% python3 -q
>>> import numpy as np
>>> np.set_printoptions(precision=3, suppress=True, linewidth=200)
>>> def tidy(a):
...     return np.round(a, 3) + 0
... 
>>> X = np.loadtxt("run6.csv", delimiter=",")
>>> print(X)
[[ 0.151  4.904 -0.446]
 [ 1.605  1.412  0.965]
 [ 0.44  -1.718 -0.769]
 [ 1.212  0.108  1.155]
 [ 0.381 -1.071 -2.119]
 [-3.471 -1.765 -1.017]
 [-1.008  1.795  1.147]
 [ 1.204  2.649 -1.344]
 [-2.029 -3.593 -2.719]
 [ 0.827  3.905 -0.172]
 [ 1.832 -1.269 -0.37 ]
 [-4.115 -0.214 -0.995]
 [ 1.357 -3.709 -1.59 ]
 [ 0.887 -0.511  0.304]
 [ 0.669  4.289  1.517]
 [ 4.926 -2.227 -1.403]
 [ 1.614  4.176  2.827]
 [ 0.782 -1.804 -0.997]
 [-3.491  0.481  2.254]
 [ 0.913  2.643  0.297]
 [-1.124  1.462  2.38 ]
 [-1.498  1.426  0.127]
 [ 0.108 -2.249  2.018]
 [ 1.342 -0.97  -0.686]
 [-1.744 -3.091 -0.094]
 [ 0.876 -1.961 -0.313]
 [-1.938 -0.895 -0.194]]
>>> Xc = (X - X.mean(axis=0)) / X.std(axis=0)
>>> print(Xc.std(axis=0))
[1. 1. 1.]
>>> coef = np.linalg.lstsq(np.delete(Xc, 2, axis=1), Xc[:, 2])[0]
>>> print(tidy(coef))
[-0.093  0.495]
>>> gram = np.cov(X, rowvar=False)
>>> print(np.argwhere(np.triu(np.abs(np.corrcoef(X.T)) > 0.8, 1)))
[]
>>> print(tidy(gram))
[[ 3.864  0.425 -0.139]
 [ 0.425  6.261  1.719]
 [-0.139  1.719  1.987]]
>>> print(np.argsort(-X.std(axis=0).round(6), kind="stable"))
[1 0 2]
>>> print(tidy(np.corrcoef(X.T)))
[[ 1.     0.086 -0.05 ]
 [ 0.086  1.     0.487]
 [-0.05   0.487  1.   ]]
>>> K = np.loadtxt("dump.csv", delimiter=",")
>>> print(K)
[[ 1.99  -3.039  0.105]
 [ 2.035 -2.993  0.062]
 [ 2.086 -3.038 -0.04 ]
 [ 1.96  -3.025 -0.024]
 [ 2.034 -2.926  0.08 ]
 [ 1.955 -2.952 -0.115]
 [-1.096  3.016  1.98 ]
 [-1.177  2.968  1.952]
 [-1.077  3.03   1.912]
 [-0.957  2.989  1.953]
 [-1.034  3.02   1.945]
 [-1.085  3.045  1.962]
 [ 1.992 -2.011 -1.97 ]
 [ 2.091 -1.954 -1.984]
 [ 1.978 -2.006 -1.897]
 [ 2.001 -2.003 -2.071]
 [ 1.956 -1.941 -1.905]
 [ 2.056 -1.902 -2.067]]
>>> rng = np.random.default_rng(11532)
>>> labels = rng.permutation(3)
>>> Y = K[:, labels] * rng.choice([-1, 1], 3)
>>> print(Y)
[[ 1.99   3.039  0.105]
 [ 2.035  2.993  0.062]
 [ 2.086  3.038 -0.04 ]
 [ 1.96   3.025 -0.024]
 [ 2.034  2.926  0.08 ]
 [ 1.955  2.952 -0.115]
 [-1.096 -3.016  1.98 ]
 [-1.177 -2.968  1.952]
 [-1.077 -3.03   1.912]
 [-0.957 -2.989  1.953]
 [-1.034 -3.02   1.945]
 [-1.085 -3.045  1.962]
 [ 1.992  2.011 -1.97 ]
 [ 2.091  1.954 -1.984]
 [ 1.978  2.006 -1.897]
 [ 2.001  2.003 -2.071]
 [ 1.956  1.941 -1.905]
 [ 2.056  1.902 -2.067]]
>>> Uu, _, vt = np.linalg.svd(K.T @ Y)
>>> print(labels)
[0 1 2]
>>> Xc = (Y - Y.mean(axis=0)) / Y.std(axis=0)
>>> print(tidy(Xc.std(axis=0)))
[1. 1. 1.]
>>> print(np.argwhere(np.abs(Xc) > 2))
[]
>>> coef = np.linalg.lstsq(np.delete(Xc, 0, axis=1), Xc[:, 0])[0]
>>> print(tidy(1 - np.var(Xc[:, 0] - np.delete(Xc, 0, axis=1) @ coef)))
0.998
>>> W2 = K[[14, 9]].astype(float)
>>> for _ in range(6):
...     labels = np.linalg.norm(K[:, None] - W2, axis=-1).argmin(axis=1)
...     W2 = np.array([K[labels == j].mean(axis=0) for j in range(2)])
... 
>>> print(labels)
[0 0 0 0 0 0 1 1 1 1 1 1 0 0 0 0 0 0]
>>> print(np.abs(W2[1] - W2[0]).argmax())
1
>>> x0 = np.array([4, 3, 5])
>>> print((K @ x0).argmax())
9
>>> x0 @ K
Traceback (most recent call last):
  File "<python-input-33>", line 1, in <module>
    x0 @ K
    ~~~^~~
ValueError: matmul: Input operand 1 has a mismatch in its core dimension 0, with gufunc signature (n?,k),(k,m?)->(n?,m?) (size 18 is different from 3)
>>> print(np.sign((K @ x0).round(6)))
[-1. -1. -1. -1. -1. -1.  1.  1.  1.  1.  1.  1. -1. -1. -1. -1. -1. -1.]
>>> print(K @ np.eye(3)[1])
[-3.039 -2.993 -3.038 -3.025 -2.926 -2.952  3.016  2.968  3.03   2.989  3.02   3.045 -2.011 -1.954 -2.006 -2.003 -1.941 -1.902]
